$ ipython --no-banner

In [1]: import numpy as np

In [2]: np.set_printoptions(suppress=True, linewidth=200)

In [3]: X = np.load("data.npy")

In [4]: X
Out[4]: 
array([[1, 0, 0, 2, 2, 1],
       [0, 1, 2, 1, 1, 3],
       [1, 0, 0, 2, 2, 1]])

In [5]: w1 = np.array([[-1, -2], [2, 2], [0, 3], [-2, -1], [3, -2], [-2, -2]])

In [6]: c = np.array([-3, 1])

In [7]: H = np.maximum(X @ w1 + c, 0)

In [8]: (H > 0).astype(int)
Out[8]: 
array([[0, 0],
       [0, 0],
       [0, 0]])

In [9]: print(np.linalg.matrix_rank(H))
0

In [10]: W2 = np.array([[8, -9, 3], [-2, -5, 1]])

In [11]: print(H @ W2)
[[0 0 0]
 [0 0 0]
 [0 0 0]]

In [12]: (H @ W2).round(6).argmax(axis=1)
Out[12]: array([0, 0, 0])

In [13]: w1 @ W2
Out[13]: 
array([[ -4,  19,  -5],
       [ 12, -28,   8],
       [ -6, -15,   3],
       [-14,  23,  -7],
       [ 28, -17,   7],
       [-12,  28,  -8]])

In [14]: U, s, VT = np.linalg.svd(X)

In [15]: V = VT[:(s > 1e-8).sum()]

In [16]: rng = np.random.default_rng(55530)

In [17]: vec = X[1] + 3 * X[2] + rng.integers(2) * np.eye(6)[2]

In [18]: vec
Out[18]: array([3., 1., 3., 7., 7., 6.])

In [19]: np.linalg.matrix_rank(np.vstack([X, vec]))
Out[19]: np.int64(3)

In [20]: np.allclose(V.T @ V @ vec, vec)
Out[20]: False

In [21]: Y = np.array([[-1, -1], [1, -1], [-1, -2], [2, -1], [-1, 2], [-1, 1]])

In [22]: print(X @ Y)
[[ 0  2]
 [-3 -1]
 [ 0  2]]

In [23]: np.vstack([X, Y.T]).shape
Out[23]: (5, 6)

In [24]: Y.T @ X.T
Out[24]: 
array([[ 0, -3,  0],
       [ 2, -1,  2]])

In [25]: print(np.einsum("ik,kj->ij", X, Y))
[[ 0  2]
 [-3 -1]
 [ 0  2]]

In [26]: np.linalg.matrix_rank(np.vstack([X, Y.T]))
Out[26]: np.int64(4)

In [27]: np.linalg.matrix_rank(X @ Y)
Out[27]: np.int64(2)

In [28]: W0 = np.loadtxt("sample9.csv", delimiter=",")

In [29]: W0.round(2)
Out[29]: 
array([[0.57, 0.  , 0.29, 0.  , 0.14],
       [0.  , 0.8 , 0.  , 0.  , 0.2 ],
       [0.33, 0.11, 0.22, 0.33, 0.  ],
       [0.33, 0.17, 0.  , 0.5 , 0.  ],
       [0.38, 0.  , 0.12, 0.12, 0.38]])

In [30]: # row-stochastic, so 1 is an eigenvalue

In [31]: np.allclose(W0, W0.T)
Out[31]: False

In [32]: np.round((W0 + W0.T) / 2, 2)
Out[32]: 
array([[0.57, 0.  , 0.31, 0.17, 0.26],
       [0.  , 0.8 , 0.06, 0.08, 0.1 ],
       [0.31, 0.06, 0.22, 0.17, 0.06],
       [0.17, 0.08, 0.17, 0.5 , 0.06],
       [0.26, 0.1 , 0.06, 0.06, 0.38]])

In [33]: np.round(W0 @ W0, 2)
Out[33]: 
array([[0.48, 0.03, 0.24, 0.11, 0.14],
       [0.08, 0.64, 0.02, 0.02, 0.24],
       [0.38, 0.17, 0.14, 0.24, 0.07],
       [0.36, 0.22, 0.1 , 0.25, 0.08],
       [0.44, 0.03, 0.18, 0.15, 0.19]])

In [34]: F = np.load("run17.npy")

In [35]: F
Out[35]: 
array([[0, 1, 0, 1, 0, 1, 1, 1],
       [1, 0, 0, 1, 0, 0, 0, 1],
       [0, 0, 0, 0, 1, 0, 0, 0],
       [1, 1, 0, 0, 0, 1, 1, 1],
       [0, 0, 1, 0, 0, 0, 0, 0],
       [1, 0, 0, 1, 0, 0, 1, 0],
       [1, 0, 0, 1, 0, 1, 0, 1],
       [1, 1, 0, 1, 0, 0, 1, 0]])

In [36]: # splits into 2 blocks

In [37]: Y = np.linalg.inv(F)

In [38]: np.round(F @ Y, 2) + 0
Out[38]: 
array([[1., 0., 0., 0., 0., 0., 0., 0.],
       [0., 1., 0., 0., 0., 0., 0., 0.],
       [0., 0., 1., 0., 0., 0., 0., 0.],
       [0., 0., 0., 1., 0., 0., 0., 0.],
       [0., 0., 0., 0., 1., 0., 0., 0.],
       [0., 0., 0., 0., 0., 1., 0., 0.],
       [0., 0., 0., 0., 0., 0., 1., 0.],
       [0., 0., 0., 0., 0., 0., 0., 1.]])

In [39]: np.round(np.linalg.inv(Y), 2) + 0
Out[39]: 
array([[0., 1., 0., 1., 0., 1., 1., 1.],
       [1., 0., 0., 1., 0., 0., 0., 1.],
       [0., 0., 0., 0., 1., 0., 0., 0.],
       [1., 1., 0., 0., 0., 1., 1., 1.],
       [0., 0., 1., 0., 0., 0., 0., 0.],
       [1., 0., 0., 1., 0., 0., 1., 0.],
       [1., 0., 0., 1., 0., 1., 0., 1.],
       [1., 1., 0., 1., 0., 0., 1., 0.]])

In [40]: print((np.abs(Y) > 1e-9).astype(int))
[[1 0 0 1 0 0 1 1]
 [0 0 0 0 0 1 0 1]
 [0 0 0 0 1 0 0 0]
 [1 0 0 1 0 0 1 1]
 [0 0 1 0 0 0 0 0]
 [0 1 0 0 0 0 1 0]
 [1 0 0 1 0 1 1 1]
 [1 1 0 1 0 0 1 1]]

In [41]: print(Y.round(2) + 0)
[[-0.67  0.    0.    0.33  0.    0.    0.33  0.33]
 [ 0.    0.    0.    0.    0.   -1.    0.    1.  ]
 [ 0.    0.    0.    0.    1.    0.    0.    0.  ]
 [ 0.33  0.    0.   -0.67  0.    0.    0.33  0.33]
 [ 0.    0.    1.    0.    0.    0.    0.    0.  ]
 [ 0.   -1.    0.    0.    0.    0.    1.    0.  ]
 [ 0.33  0.    0.    0.33  0.    1.   -0.67 -0.67]
 [ 0.33  1.    0.    0.33  0.    0.   -0.67 -0.67]]

In [42]: Y = F + rng.integers(-2, 3, (8, 1)) @ rng.integers(-2, 3, (1, 8))

In [43]: Y
Out[43]: 
array([[ 0,  0,  0,  1, -2,  2,  0,  1],
       [ 1,  1,  0,  1,  2, -1,  1,  1],
       [ 0, -1,  0,  0, -1,  1, -1,  0],
       [ 1,  0,  0,  0, -2,  2,  0,  1],
       [ 0, -2,  1,  0, -4,  2, -2,  0],
       [ 1,  2,  0,  1,  4, -2,  3,  0],
       [ 1,  0,  0,  1,  0,  1,  0,  1],
       [ 1,  0,  0,  1, -2,  1,  0,  0]])

In [44]: np.abs(Y - F).sum(axis=1)
Out[44]: array([ 5,  5,  5,  5, 10, 10,  0,  5])

In [45]: np.round(np.linalg.svd(Y - F, compute_uv=False), 2) + 0
Out[45]: array([9.54, 0.  , 0.  , 0.  , 0.  , 0.  , 0.  , 0.  ])

In [46]: Y - F
Out[46]: 
array([[ 0, -1,  0,  0, -2,  1, -1,  0],
       [ 0,  1,  0,  0,  2, -1,  1,  0],
       [ 0, -1,  0,  0, -2,  1, -1,  0],
       [ 0, -1,  0,  0, -2,  1, -1,  0],
       [ 0, -2,  0,  0, -4,  2, -2,  0],
       [ 0,  2,  0,  0,  4, -2,  2,  0],
       [ 0,  0,  0,  0,  0,  0,  0,  0],
       [ 0, -1,  0,  0, -2,  1, -1,  0]])

In [47]: J = np.load("m.npy")

In [48]: J
Out[48]: 
array([[ 0,  0,  0,  0,  0],
       [ 0,  0,  0,  0,  0],
       [13, 12, 29,  7, 12],
       [ 3,  0,  0,  6,  0],
       [ 0,  5,  0,  0,  2],
       [20, 31, 35, 22, 14],
       [ 3,  5,  5,  1,  2],
       [ 0,  0,  0,  0,  0],
       [ 0,  0,  0,  0,  0],
       [ 0,  0,  0,  0, 12],
       [ 1,  0,  0,  1,  0],
       [ 0, 11,  0,  0, 10],
       [ 0,  0,  0,  2,  0],
       [ 2,  0,  1,  2,  0],
       [ 0,  0,  0,  0,  0],
       [21, 22, 34, 26,  4],
       [ 0,  0,  0,  0,  0],
       [ 0,  0,  0,  0,  2],
       [ 2,  0,  7,  0,  0],
       [ 0,  3,  0,  3,  0]])

In [49]: d = np.linalg.norm(J[:, None] - J[None], axis=-1)

In [50]: d[:5, :5].round(2)
Out[50]: 
array([[ 0.  ,  0.  , 36.7 ,  6.71,  5.39],
       [ 0.  ,  0.  , 36.7 ,  6.71,  5.39],
       [36.7 , 36.7 ,  0.  , 35.07, 34.76],
       [ 6.71,  6.71, 35.07,  0.  ,  8.6 ],
       [ 5.39,  5.39, 34.76,  8.6 ,  0.  ]])

In [51]: Y = np.array([[0, -2], [2, 0], [1, 1], [-2, 1], [0, -1]])

In [52]: J @ Y
Out[52]: 
array([[  0,   0],
       [  0,   0],
       [ 39,  -2],
       [-12,   0],
       [ 10,  -2],
       [ 53,   3],
       [ 13,  -2],
       [  0,   0],
       [  0,   0],
       [  0, -12],
       [ -2,  -1],
       [ 22, -10],
       [ -4,   2],
       [ -3,  -1],
       [  0,   0],
       [ 26,  14],
       [  0,   0],
       [  0,  -2],
       [  7,   3],
       [  0,   3]])

In [53]: print(np.einsum("ij,ij->i", J, J))
[   0    0 1347   45   29 3266   64    0    0  144    2  221    4    9    0 2773    0    4   53   18]

In [54]: np.vstack([J, Y.T]).shape
Out[54]: (22, 5)

In [55]: print(np.einsum("ik,kj->ji", J, Y))
[[  0   0  39 -12  10  53  13   0   0   0  -2  22  -4  -3   0  26   0   0   7   0]
 [  0   0  -2   0  -2   3  -2   0   0 -12  -1 -10   2  -1   0  14   0  -2   3   3]]

In [56]: Y = np.c_[J[:, :4] @ np.array([[3, 1, 2, 0], [3, 1, 3, 2], [1, 2, 1, 1], [0, 3, 1, 2]]), np.array([-3, -1, 3, 2, -1, 2, 1, 0, 1, -3, -3, -1, 0, 1, -2, 0, -2, 3, 3, -1])]

In [57]: Y
Out[57]: 
array([[  0,   0,   0,   0,  -3],
       [  0,   0,   0,   0,  -1],
       [104, 104,  98,  67,   3],
       [  9,  21,  12,  12,   2],
       [ 15,   5,  15,  10,  -1],
       [188, 187, 190, 141,   2],
       [ 29,  21,  27,  17,   1],
       [  0,   0,   0,   0,   0],
       [  0,   0,   0,   0,   1],
       [  0,   0,   0,   0,  -3],
       [  3,   4,   3,   2,  -3],
       [ 33,  11,  33,  22,  -1],
       [  0,   6,   2,   4,   0],
       [  7,  10,   7,   5,   1],
       [  0,   0,   0,   0,  -2],
       [163, 189, 168, 130,   0],
       [  0,   0,   0,   0,  -2],
       [  0,   0,   0,   0,   3],
       [ 13,  16,  11,   7,   3],
       [  9,  12,  12,  12,  -1]])

In [58]: np.round(np.linalg.lstsq(J, Y[:, 0])[0], 2) + 0
Out[58]: array([3., 3., 1., 0., 0.])

In [59]: print(np.linalg.matrix_rank(Y))
5
